% python3 -q
>>> import numpy as np
>>> from numpy import linalg as LA
>>> np.set_printoptions(precision=3, suppress=True, linewidth=120)
>>> def rd(a):
...     return np.round(a, 3) + 0
... 
>>> m1 = np.load("sample4.npy")
>>> m1
array([[0, 5, 1, 4, 6, 4, 0],
       [2, 5, 5, 1, 0, 3, 4],
       [6, 6, 8, 5, 9, 7, 3],
       [1, 6, 5, 3, 9, 8, 4],
       [5, 2, 9, 0, 7, 9, 7],
       [7, 1, 8, 5, 7, 2, 1],
       [0, 7, 5, 9, 2, 9, 3],
       [0, 9, 6, 9, 4, 3, 1],
       [3, 7, 9, 1, 6, 2, 6]])
>>> out = np.c_[m1[:, :3] @ np.array([[0, 2, 3], [2, 3, 3], [-2, -1, -2]]), np.array([4, 1, 1, -2, -1, -5, 4, 4, 1])]
>>> out
array([[  8,  14,  13,   4],
       [  0,  14,  11,   1],
       [ -4,  22,  20,   1],
       [  2,  15,  11,  -2],
       [-14,   7,   3,  -1],
       [-14,   9,   8,  -5],
       [  4,  16,  11,   4],
       [  6,  21,  15,   4],
       [ -4,  18,  12,   1]])
>>> rd(LA.norm(out - m1 @ LA.lstsq(m1, out)[0], axis=0))
array([0.   , 0.   , 0.   , 4.411])
>>> LA.matrix_rank(out)
np.int64(4)
>>> rd(LA.norm(LA.qr(m1)[0].T @ out, axis=0) ** 2 / ((out ** 2).sum(axis=0) + 1e-12))
array([1.  , 1.  , 1.  , 0.76])
>>> rd(LA.lstsq(m1, out[:, 0])[0])
array([ 0.,  2., -2.,  0.,  0.,  0.,  0.])
>>> P = m1 @ LA.solve(m1.T @ m1, m1.T)
>>> rd(np.trace(P))
np.float64(7.0)
>>> rd(np.diag(P))
array([0.523, 0.676, 0.694, 0.554, 0.831, 0.86 , 0.964, 0.991, 0.907])
>>> rd(P @ m1[:, 6])
array([0., 4., 3., 4., 7., 1., 3., 1., 6.])
>>> np.allclose(P @ P, P)
True
>>> out = m1 / np.sqrt((m1 ** 2).mean(axis=1, keepdims=True))
>>> rd(LA.norm(out, axis=1))
array([2.646, 2.646, 2.646, 2.646, 2.646, 2.646, 2.646, 2.646, 2.646])
>>> LA.matrix_rank(out) == LA.matrix_rank(m1)
np.True_
>>> X = np.arange(91).reshape(7, 13) + 3
>>> X
array([[ 3,  4,  5,  6,  7,  8,  9, 10, 11, 12, 13, 14, 15],
       [16, 17, 18, 19, 20, 21, 22, 23, 24, 25, 26, 27, 28],
       [29, 30, 31, 32, 33, 34, 35, 36, 37, 38, 39, 40, 41],
       [42, 43, 44, 45, 46, 47, 48, 49, 50, 51, 52, 53, 54],
       [55, 56, 57, 58, 59, 60, 61, 62, 63, 64, 65, 66, 67],
       [68, 69, 70, 71, 72, 73, 74, 75, 76, 77, 78, 79, 80],
       [81, 82, 83, 84, 85, 86, 87, 88, 89, 90, 91, 92, 93]])
>>> U, sig, Vh = LA.svd(X)
>>> V = Vh[:(sig > 1e-8).sum()]
>>> rng = np.random.default_rng(55065)
>>> x = X[2] + -3 * X[6] + rng.integers(2) * np.eye(13)[4]
>>> x
array([-214., -216., -218., -220., -221., -224., -226., -228., -230., -232., -234., -236., -238.])
>>> np.allclose(V.T @ V @ x, x)
False
>>> LA.matrix_rank(np.vstack([X, x]))
np.int64(3)
>>> rd(LA.norm(x - V.T @ V @ x))
np.float64(0.949)
>>> rd(LA.norm(X, 2) / LA.norm(X))
np.float64(0.999)
>>> LA.matrix_rank(X, rtol=0.1)
np.int64(1)
>>> U, sig, Vh = LA.svd(X)
>>> np.argmax(sig[:-1] / (sig[1:] + 1e-6)) + 1
np.int64(2)
>>> rd(sig)
array([521.695,  16.969,   0.   ,   0.   ,   0.   ,   0.   ,   0.   ])
>>> out = U[:, :2] @ np.diag(sig[:2]) @ Vh[:2]
>>> rd(out)
array([[ 3.,  4.,  5.,  6.,  7.,  8.,  9., 10., 11., 12., 13., 14., 15.],
       [16., 17., 18., 19., 20., 21., 22., 23., 24., 25., 26., 27., 28.],
       [29., 30., 31., 32., 33., 34., 35., 36., 37., 38., 39., 40., 41.],
       [42., 43., 44., 45., 46., 47., 48., 49., 50., 51., 52., 53., 54.],
       [55., 56., 57., 58., 59., 60., 61., 62., 63., 64., 65., 66., 67.],
       [68., 69., 70., 71., 72., 73., 74., 75., 76., 77., 78., 79., 80.],
       [81., 82., 83., 84., 85., 86., 87., 88., 89., 90., 91., 92., 93.]])
>>> LA.matrix_rank(X, rtol=0.05)
np.int64(1)
>>> mat = np.load("test19.npy")
>>> mat
array([[-2,  3,  4, -1, -2,  4],
       [-2,  3,  4, -1, -2,  4],
       [-1,  4,  5,  0, -1,  5],
       [ 1,  6,  7,  2,  1,  7],
       [-2,  3,  4, -1, -2,  4]])
>>> # rows and columns are dependent
>>> r = LA.matrix_rank(mat)
>>> r
np.int64(2)
>>> ns = LA.svd(mat)[2][r:].T
>>> rd(ns @ ns.T)
array([[ 0.629, -0.03 ,  0.038, -0.303, -0.371,  0.038],
       [-0.03 ,  0.742, -0.303, -0.076, -0.03 , -0.303],
       [ 0.038, -0.303,  0.629, -0.03 ,  0.038, -0.371],
       [-0.303, -0.076, -0.03 ,  0.742, -0.303, -0.03 ],
       [-0.371, -0.03 ,  0.038, -0.303,  0.629,  0.038],
       [ 0.038, -0.303, -0.371, -0.03 ,  0.038,  0.629]])
>>> [int(LA.matrix_rank(np.delete(mat, i, axis=0))) for i in range(5)]
[2, 2, 2, 2, 2]
>>> ns.shape
(6, 4)
>>> f, r1 = mat[4], mat[0]
>>> f @ f
np.int64(50)
>>> pr = (f @ r1) / (f @ f) * f
>>> r1 - pr
array([0., 0., 0., 0., 0., 0.])
>>> out = mat / np.sqrt((mat ** 2).mean(axis=1, keepdims=True))
>>> LA.matrix_rank(out) == LA.matrix_rank(mat)
np.True_
>>> rd(out[2])
array([-0.297,  1.188,  1.485,  0.   , -0.297,  1.485])
>>> np.count_nonzero(mat)
np.int64(29)
>>> rd(LA.svd(mat, compute_uv=False))
array([18.19 ,  5.208,  0.   ,  0.   ,  0.   ])
>>> np.abs(mat).max()
np.int64(7)
>>> mat - mat[0]
array([[0, 0, 0, 0, 0, 0],
       [0, 0, 0, 0, 0, 0],
       [1, 1, 1, 1, 1, 1],
       [3, 3, 3, 3, 3, 3],
       [0, 0, 0, 0, 0, 0]])
>>> mat.shape
(5, 6)
>>> np.zeros(5, 6)
Traceback (most recent call last):
  File "<python-input-59>", line 1, in <module>
    np.zeros(5, 6)
    ~~~~~~~~^^^^^^
TypeError: Cannot interpret '6' as a data type
>>> np.unravel_index(np.abs(mat).argmax(), mat.shape)
(np.int64(3), np.int64(2))
>>> mat.mean(axis=0)
array([-1.2,  3.8,  4.8, -0.2, -1.2,  4.8])
>>> feats = np.load("x.npy")
>>> rd(feats)
array([[ 0.884,  0.159, -0.053,  0.201, -0.095, -0.138,  0.201,  0.032,  0.074, -0.138,  0.053, -0.116,  0.053,
         0.18 ,  0.074],
       [ 0.159,  0.784,  0.072, -0.274,  0.13 ,  0.188, -0.274, -0.043, -0.101,  0.188, -0.072,  0.159, -0.072,
        -0.245, -0.101],
       [-0.053,  0.072,  0.976,  0.091, -0.043, -0.063,  0.091,  0.014,  0.034, -0.063,  0.024, -0.053,  0.024,
         0.082,  0.034],
       [ 0.201, -0.274,  0.091,  0.653,  0.165,  0.238, -0.347, -0.055, -0.128,  0.238, -0.091,  0.201, -0.091,
        -0.311, -0.128],
       [-0.095,  0.13 , -0.043,  0.165,  0.922, -0.113,  0.165,  0.026,  0.061, -0.113,  0.043, -0.095,  0.043,
         0.147,  0.061],
       [-0.138,  0.188, -0.063,  0.238, -0.113,  0.837,  0.238,  0.038,  0.088, -0.163,  0.063, -0.138,  0.063,
         0.213,  0.088],
       [ 0.201, -0.274,  0.091, -0.347,  0.165,  0.238,  0.653, -0.055, -0.128,  0.238, -0.091,  0.201, -0.091,
        -0.311, -0.128],
       [ 0.032, -0.043,  0.014, -0.055,  0.026,  0.038, -0.055,  0.991, -0.02 ,  0.038, -0.014,  0.032, -0.014,
        -0.049, -0.02 ],
       [ 0.074, -0.101,  0.034, -0.128,  0.061,  0.088, -0.128, -0.02 ,  0.953,  0.088, -0.034,  0.074, -0.034,
        -0.114, -0.047],
       [-0.138,  0.188, -0.063,  0.238, -0.113, -0.163,  0.238,  0.038,  0.088,  0.837,  0.063, -0.138,  0.063,
         0.213,  0.088],
       [ 0.053, -0.072,  0.024, -0.091,  0.043,  0.063, -0.091, -0.014, -0.034,  0.063,  0.976,  0.053, -0.024,
        -0.082, -0.034],
       [-0.116,  0.159, -0.053,  0.201, -0.095, -0.138,  0.201,  0.032,  0.074, -0.138,  0.053,  0.884,  0.053,
         0.18 ,  0.074],
       [ 0.053, -0.072,  0.024, -0.091,  0.043,  0.063, -0.091, -0.014, -0.034,  0.063, -0.024,  0.053,  0.976,
        -0.082, -0.034],
       [ 0.18 , -0.245,  0.082, -0.311,  0.147,  0.213, -0.311, -0.049, -0.114,  0.213, -0.082,  0.18 , -0.082,
         0.722, -0.114],
       [ 0.074, -0.101,  0.034, -0.128,  0.061,  0.088, -0.128, -0.02 , -0.047,  0.088, -0.034,  0.074, -0.034,
        -0.114,  0.953]])
>>> # symmetric, so the eigenvalues are real
>>> ang = np.radians(30)
>>> R = np.eye(15)
>>> R[9, 9] = R[5, 5] = np.cos(ang)
>>> R[9, 5], R[5, 9] = -np.sin(ang), np.sin(ang)
>>> out = feats @ R.T
>>> rd(LA.det(R)), rd(np.trace(R))
(np.float64(1.0), np.float64(14.732))
>>> np.allclose(feats @ feats.T, out @ out.T)
True
>>> np.allclose(LA.norm(feats, axis=1), LA.norm(out, axis=1))
True
>>> rd(np.abs(out - feats).max(axis=0))
array([0.   , 0.   , 0.   , 0.   , 0.   , 0.44 , 0.   , 0.   , 0.   , 0.397, 0.   , 0.   , 0.   , 0.   , 0.   ])
